$ python3 -q
>>> import numpy as np
>>> np.set_printoptions(precision=1, suppress=True, linewidth=160, floatmode="fixed")
>>> tidy = lambda a: np.round(a, 1) + 0
>>> E = np.array([[1, 0, 0, 0, 0, 0, 0, 0],
...     [6, 1, 0, 0, 0, 0, 0, 0],
...     [4, -3, 1, 0, 0, 0, 0, 0],
...     [-7, -1, -1, 1, 0, 0, 0, 0],
...     [-6, 8, 5, 2, 1, 0, 0, 0],
...     [9, 3, 8, 1, 4, 1, 0, 0],
...     [-6, -3, -1, -1, -9, 9, 1, 0],
...     [-3, 9, 7, -6, -7, 0, 3, 1]])
>>> left, sv, Vh = np.linalg.svd(E)
>>> np.argmax(sv[:-1] / (sv[1:] + 1e-6)) + 1
np.int64(7)
>>> tidy(sv)
array([19.1, 17.3, 11.6,  7.2,  3.3,  1.0,  0.3,  0.0])
>>> M2 = left[:, :7] @ np.diag(sv[:7]) @ Vh[:7]
>>> np.linalg.matrix_rank(M2)
np.int64(7)
>>> tidy(np.linalg.norm(E - M2) / np.linalg.norm(E))
np.float64(0.0)
>>> np.linalg.matrix_rank(E, rtol=0.05)
np.int64(6)
>>> tidy(np.linalg.norm(E - M2, 2)), tidy(sv[7])
(np.float64(0.0), np.float64(0.0))
>>> tidy(M2)
array([[ 1.0,  0.0,  0.0,  0.0,  0.0,  0.0,  0.0,  0.0],
       [ 6.0,  1.0,  0.0,  0.0,  0.0,  0.0,  0.0,  0.0],
       [ 4.0, -3.0,  1.0,  0.0,  0.0,  0.0,  0.0,  0.0],
       [-7.0, -1.0, -1.0,  1.0,  0.0,  0.0,  0.0,  0.0],
       [-6.0,  8.0,  5.0,  2.0,  1.0,  0.0,  0.0,  0.0],
       [ 9.0,  3.0,  8.0,  1.0,  4.0,  1.0,  0.0,  0.0],
       [-6.0, -3.0, -1.0, -1.0, -9.0,  9.0,  1.0,  0.0],
       [-3.0,  9.0,  7.0, -6.0, -7.0,  0.0,  3.0,  1.0]])
>>> theta = np.radians(135)
>>> R = np.eye(8)
>>> R[3, 3] = R[4, 4] = np.cos(theta)
>>> R[3, 4], R[4, 3] = -np.sin(theta), np.sin(theta)
>>> tidy(R)
array([[ 1.0,  0.0,  0.0,  0.0,  0.0,  0.0,  0.0,  0.0],
       [ 0.0,  1.0,  0.0,  0.0,  0.0,  0.0,  0.0,  0.0],
       [ 0.0,  0.0,  1.0,  0.0,  0.0,  0.0,  0.0,  0.0],
       [ 0.0,  0.0,  0.0, -0.7, -0.7,  0.0,  0.0,  0.0],
       [ 0.0,  0.0,  0.0,  0.7, -0.7,  0.0,  0.0,  0.0],
       [ 0.0,  0.0,  0.0,  0.0,  0.0,  1.0,  0.0,  0.0],
       [ 0.0,  0.0,  0.0,  0.0,  0.0,  0.0,  1.0,  0.0],
       [ 0.0,  0.0,  0.0,  0.0,  0.0,  0.0,  0.0,  1.0]])
>>> M2 = E @ R.T
>>> np.allclose(E @ E.T, M2 @ M2.T)
True
